% python3 -q
>>> import numpy as np
>>> np.set_printoptions(precision=3, suppress=True, linewidth=160)
>>> M = np.loadtxt("out4.csv", delimiter=",")
>>> print(M)
[[1. 0. 0. 0.]
 [3. 1. 0. 0.]
 [4. 1. 1. 0.]
 [2. 3. 6. 1.]]
>>> M2 = np.linalg.inv(M)
>>> print((np.abs(M2) > 1e-9).astype(int))
[[1 0 0 0]
 [1 1 0 0]
 [1 1 1 0]
 [1 1 1 1]]
>>> print(np.round(np.linalg.slogdet(M)[0], 3))
1.0
>>> ev, V = np.linalg.eig(M)
>>> print(ev)
[1. 1. 1. 1.]
>>> print(M @ V[:, 0] - ev[0] * V[:, 0])
[0. 0. 0. 0.]
>>> print(np.sort(np.linalg.eigvals(M @ M)))
[1. 1. 1. 1.]
>>> print(np.sort(np.linalg.eigvals(M.T)))
[1. 1. 1. 1.]
>>> print(np.prod(ev))
1.0
>>> print(np.count_nonzero(M))
10
>>> print(np.diff(M, axis=0))
[[ 2.  1.  0.  0.]
 [ 1.  0.  1.  0.]
 [-2.  2.  5.  1.]]
>>> print(M - M[0])
[[0. 0. 0. 0.]
 [2. 1. 0. 0.]
 [3. 1. 1. 0.]
 [1. 3. 6. 1.]]
>>> print(np.unravel_index(np.abs(M).argmax(), M.shape))
(np.int64(3), np.int64(2))
>>> f = np.array([2, 8, 5, 5])
>>> M2 = M + np.outer(f, np.eye(4)[0])
>>> print(np.linalg.matrix_rank(np.linalg.inv(M2) - np.linalg.inv(M), tol=1e-8))
1
>>> W0 = np.load("sample12.npy")
>>> print(W0)
[[  4.843   2.03    0.53   -4.407]
 [  8.235   9.391  10.705  -2.422]
 [  3.973   0.588  -2.081  -4.693]
 [  4.197   1.059  -1.409  -4.569]
 [  1.704  -4.555  -8.889  -6.129]
 [  2.869  -2.742  -5.393  -5.805]
 [  1.816  -4.986  -8.552  -6.401]
 [  3.006  -0.582  -4.982  -4.794]
 [  1.11   -7.466 -10.669  -7.288]
 [  2.43   -4.338  -6.709  -6.384]
 [  1.04   -4.627 -10.879  -5.834]
 [  3.851  -1.562  -2.446  -5.706]
 [  3.558   0.377  -3.325  -4.591]
 [  2.311  -2.967  -7.068  -5.639]
 [  3.829   2.61   -2.514  -3.609]
 [  4.178   0.976  -1.465  -4.601]
 [  2.566  -4.043  -6.301  -6.305]
 [  2.981  -1.278  -5.058  -5.13 ]
 [  3.929   0.994  -2.214  -4.467]
 [  4.332   2.031  -1.005  -4.15 ]
 [  5.089   1.028   1.267  -5.03 ]
 [  3.661  -1.632  -3.016  -5.647]
 [  4.967   4.553   0.902  -3.207]]
>>> left, sv, VT = np.linalg.svd(W0)
>>> V = VT[:(sv > 1e-8).sum()]
>>> rng = np.random.default_rng(61)
>>> x0 = W0[14] + 3 * W0[11] + rng.integers(2) * np.eye(4)[3]
>>> print(x0)
[ 15.383  -2.075  -9.852 -20.729]
>>> print(np.allclose(V.T @ V @ x0, x0))
True
>>> print(np.linalg.matrix_rank(np.vstack([W0, x0])))
3
>>> def softmax(z):
...     e = np.exp(z - z.max(axis=-1, keepdims=True))
...     return e / e.sum(axis=-1, keepdims=True)
... 
>>> print(np.round(softmax(W0[22] + -3), 3) + 0)
[0.596 0.394 0.01  0.   ]
>>> print(np.round(softmax(10 * W0[22]), 3) + 0)
[0.984 0.016 0.    0.   ]
>>> print(np.round(softmax(W0[22]), 3) + 0)
[0.596 0.394 0.01  0.   ]
>>> S = W0 @ W0.T / np.sqrt(4)
>>> print(softmax(S).round(6).argmax(axis=1))
[ 1  1  8  8  8  8  8  8  8  8  8  8  8  8 14  8  8  8  8  1  1  8  1]
>>> K = np.loadtxt("data.csv", delimiter=",")
>>> print(K)
[[  0.336   4.173   1.965   3.241  -2.124   4.056]
 [ -1.718   1.422  -2.969  -0.867  -0.959 -13.93 ]
 [ -3.239   7.254  -2.907   3.892  -6.094   0.881]
 [  4.861   3.511   7.022   0.689  -5.245  -1.693]
 [ -2.38    5.174  -2.823  10.704   3.22    0.756]
 [ -8.617   7.613   2.478  -1.839   6.842  -1.284]
 [ -5.424  -3.461  -9.734   3.619  -4.711   0.488]
 [ -5.897   2.647   0.704  -8.31    0.371   3.885]
 [ -7.939  -3.982   4.757   1.277   8.484  -5.646]
 [  6.404   2.843  -3.328  -3.009   8.368  -2.644]]
>>> M2 = np.array([[-7, 4], [-4, -5], [-5, 0], [-9, -6], [7, 6], [-4, -5]])
>>> print(np.vstack([K, M2.T]).shape)
(12, 6)
>>> print(np.einsum("ij,ij->i", K, K))
[ 52.848 209.501 124.628 116.12  165.913 190.202 171.666 126.559 206.994 146.243]
>>> print(np.linalg.matrix_rank(np.vstack([K, M2.T])))
6
>>> F = np.loadtxt("dump.csv", delimiter=",")
>>> print(F)
[[-5.59   7.66  -0.939  3.031]
 [-3.673 -1.371  7.758  4.943]
 [-9.049  0.484  3.034  2.944]
 [-9.141  3.244 -1.667 -1.77 ]
 [-7.978  0.649  5.972  0.521]
 [ 9.056  0.58  -3.062  2.876]
 [-1.345 -3.17   7.564 -5.561]
 [ 2.658 -6.185  0.561  7.373]
 [-4.188 -0.984 -7.064  5.62 ]
 [ 4.031  5.067 -6.021  4.672]
 [-3.198 -4.754  8.139 -0.968]
 [ 2.901  6.787 -6.241  2.565]
 [ 2.056 -3.325 -8.637  3.181]
 [ 6.714  1.647 -6.912  2.105]
 [-3.127 -8.151  4.871 -0.236]
 [-4.84  -3.01   8.199 -0.536]
 [-2.658  3.798 -2.254  8.569]
 [ 5.984 -2.089  7.464  2.028]
 [ 6.285  5.932  3.157  3.917]
 [ 5.769 -2.443 -1.755 -7.594]
 [ 1.061  5.951  0.849 -7.921]
 [-9.654 -1.889 -0.159  1.788]
 [ 5.47  -3.83   6.947 -2.672]
 [-5.064  7.701  3.871 -0.254]
 [-5.31   4.106  4.275 -6.055]
 [ 4.437  5.418 -2.432 -6.712]
 [-2.45  -7.039  6.459 -1.652]
 [ 4.692 -8.687 -0.994 -1.237]
 [ 1.986 -5.61  -7.188  3.593]
 [-9.301 -3.496 -0.783 -0.808]]
>>> M2 = np.array([[1, 3], [2, 2]])
>>> W2 = np.kron(M2, M)
>>> print(W2.shape)
(8, 8)
>>> d = np.linalg.norm(F[:, None] - F[None], axis=-1)
>>> print(d.mean(axis=1).argmax())
19
>>> print((d + 1e9 * np.eye(30)).round(6).argmin(axis=1))
[23 15  4 21  2 13 10 28 12 11 15  9 28  5 26 10  0 22  5 25 25 29 17  0 23 20 14 28 12 21]
>>> print(d.shape)
(30, 30)
>>> C2 = F.T @ F
>>> print(np.linalg.matrix_rank(C2))
4
>>> print(np.linalg.svd(F, compute_uv=False) ** 2)
[1189.803  813.531  624.255  372.336]
>>> labels = F[:, 0] > np.median(F[:, 0])
>>> f = F[labels].mean(axis=0) - F[~labels].mean(axis=0)
>>> print(f)
[ 9.798 -0.06  -3.761 -0.968]
>>> print(np.argsort(-np.abs(f).round(6), kind="stable"))
[0 2 3 1]
>>> print(round(float((((F - F.mean(axis=0)) @ f > 0) == labels).mean()), 3))
0.967
>>> print(((F - F.mean(axis=0)) @ f > 0).astype(int))
[0 0 0 0 0 1 0 1 0 1 0 1 1 1 0 0 0 1 1 1 1 0 1 0 0 1 0 1 1 0]
>>> m1 = np.load("arr.npy")
>>> print(m1)
[[-0.9  0.3 -1.   1.3  1.1  0.7  1.2 -0.5  3.4  0.2]
 [-0.3  0.9 -0.8 -0.9  0.5  0.3  0.6 -0.5  0.4  2.1]
 [-1.2  0.5  1.9 -0.2  0.1 -0.1  0.8 -1.2  0.3  0.2]
 [ 0.7  0.4  0.6 -1.3 -0.1 -0.2 -0.2  0.3  0.4 -0.5]
 [-0.9 -0.7  0.8  0.3 -0.1 -1.  -2.  -1.7 -0.6 -1.3]]
>>> M2 = np.array([[1, -1, -2],
...     [-3, -1, 0],
...     [-2, 0, -3],
...     [1, -1, -3],
...     [3, 0, 0],
...     [2, 0, 0],
...     [-3, -1, 0],
...     [3, -1, 2],
...     [0, -1, 2],
...     [3, 2, 0]])
>>> print(np.einsum("ik,kj->ij", m1, M2))
[[  1.7  -4.4   6.7]
 [  2.8   4.    5.5]
 [-12.    1.4  -4.5]
 [ -3.7  -1.3   2.1]
 [ -5.4   3.   -6.1]]
>>> print(np.linalg.matrix_rank(m1 @ M2))
3
>>> print(np.einsum("ij->j", m1))
[-2.6  1.4  1.5 -0.8  1.5 -0.3  0.4 -3.6  3.9  0.7]
>>> print(np.einsum("ik,kj->ji", m1, M2))
[[  1.7   2.8 -12.   -3.7  -5.4]
 [ -4.4   4.    1.4  -1.3   3. ]
 [  6.7   5.5  -4.5   2.1  -6.1]]
>>> print(m1 @ M2)
[[  1.7  -4.4   6.7]
 [  2.8   4.    5.5]
 [-12.    1.4  -4.5]
 [ -3.7  -1.3   2.1]
 [ -5.4   3.   -6.1]]
>>> print(softmax(m1).sum(axis=1))
[1. 1. 1. 1. 1.]
>>> S = m1 @ m1.T / np.sqrt(10)
>>> print(softmax(S)[3] @ m1)
[-0.138  0.319  0.531 -0.606  0.117 -0.156 -0.062 -0.433  0.479 -0.071]
>>> M2 = np.array([[-2, -2, 2, 1], [1, 1, 0, -2], [0, -1, 2, 1], [2, -2, 0, -2]])
>>> feats = np.triu(M2)
>>> print(feats)
[[-2 -2  2  1]
 [ 0  1  0 -2]
 [ 0  0  2  1]
 [ 0  0  0 -2]]
>>> # triangular, det is the product of the diagonal
>>> print(m1.reshape(2, -1))
[[-0.9  0.3 -1.   1.3  1.1  0.7  1.2 -0.5  3.4  0.2 -0.3  0.9 -0.8 -0.9  0.5  0.3  0.6 -0.5  0.4  2.1 -1.2  0.5  1.9 -0.2  0.1]
 [-0.1  0.8 -1.2  0.3  0.2  0.7  0.4  0.6 -1.3 -0.1 -0.2 -0.2  0.3  0.4 -0.5 -0.9 -0.7  0.8  0.3 -0.1 -1.  -2.  -1.7 -0.6 -1.3]]
>>> print(m1.ravel(order="F"))
[-0.9 -0.3 -1.2  0.7 -0.9  0.3  0.9  0.5  0.4 -0.7 -1.  -0.8  1.9  0.6  0.8  1.3 -0.9 -0.2 -1.3  0.3  1.1  0.5  0.1 -0.1 -0.1  0.7  0.3 -0.1 -0.2 -1.   1.2
  0.6  0.8 -0.2 -2.  -0.5 -0.5 -1.2  0.3 -1.7  3.4  0.4  0.3  0.4 -0.6  0.2  2.1  0.2 -0.5 -1.3]
>>> print(m1.reshape(-1, 2))
[[-0.9  0.3]
 [-1.   1.3]
 [ 1.1  0.7]
 [ 1.2 -0.5]
 [ 3.4  0.2]
 [-0.3  0.9]
 [-0.8 -0.9]
 [ 0.5  0.3]
 [ 0.6 -0.5]
 [ 0.4  2.1]
 [-1.2  0.5]
 [ 1.9 -0.2]
 [ 0.1 -0.1]
 [ 0.8 -1.2]
 [ 0.3  0.2]
 [ 0.7  0.4]
 [ 0.6 -1.3]
 [-0.1 -0.2]
 [-0.2  0.3]
 [ 0.4 -0.5]
 [-0.9 -0.7]
 [ 0.8  0.3]
 [-0.1 -1. ]
 [-2.  -1.7]
 [-0.6 -1.3]]
>>> T = m1.reshape(5, 2, -1)
>>> print(np.einsum("ihd,jhd->hij", T, T).shape)
(2, 5, 5)
>>> print(T.sum(axis=1))
[[-0.2  1.5 -1.5  4.7  1.3]
 [ 0.   1.5 -1.3 -0.5  2.6]
 [-1.3  1.3  0.7  0.1  0.3]
 [ 0.5  0.2  0.9 -0.9 -0.6]
 [-1.9 -2.7 -0.9 -0.3 -1.4]]
>>> print(T.transpose(1, 0, 2))
[[[-0.9  0.3 -1.   1.3  1.1]
  [-0.3  0.9 -0.8 -0.9  0.5]
  [-1.2  0.5  1.9 -0.2  0.1]
  [ 0.7  0.4  0.6 -1.3 -0.1]
  [-0.9 -0.7  0.8  0.3 -0.1]]

 [[ 0.7  1.2 -0.5  3.4  0.2]
  [ 0.3  0.6 -0.5  0.4  2.1]
  [-0.1  0.8 -1.2  0.3  0.2]
  [-0.2 -0.2  0.3  0.4 -0.5]
  [-1.  -2.  -1.7 -0.6 -1.3]]]
>>> print(np.einsum("ihd,ihd->ih", T, T))
[[ 4.8  13.78]
 [ 2.6   5.27]
 [ 5.35  2.22]
 [ 2.71  0.58]
 [ 2.04  9.94]]
>>> print(np.swapaxes(T, 1, 2)[4])
[[-0.9 -1. ]
 [-0.7 -2. ]
 [ 0.8 -1.7]
 [ 0.3 -0.6]
 [-0.1 -1.3]]
>>> print(T.shape)
(5, 2, 5)
>>> print(T[:, 0])
[[-0.9  0.3 -1.   1.3  1.1]
 [-0.3  0.9 -0.8 -0.9  0.5]
 [-1.2  0.5  1.9 -0.2  0.1]
 [ 0.7  0.4  0.6 -1.3 -0.1]
 [-0.9 -0.7  0.8  0.3 -0.1]]
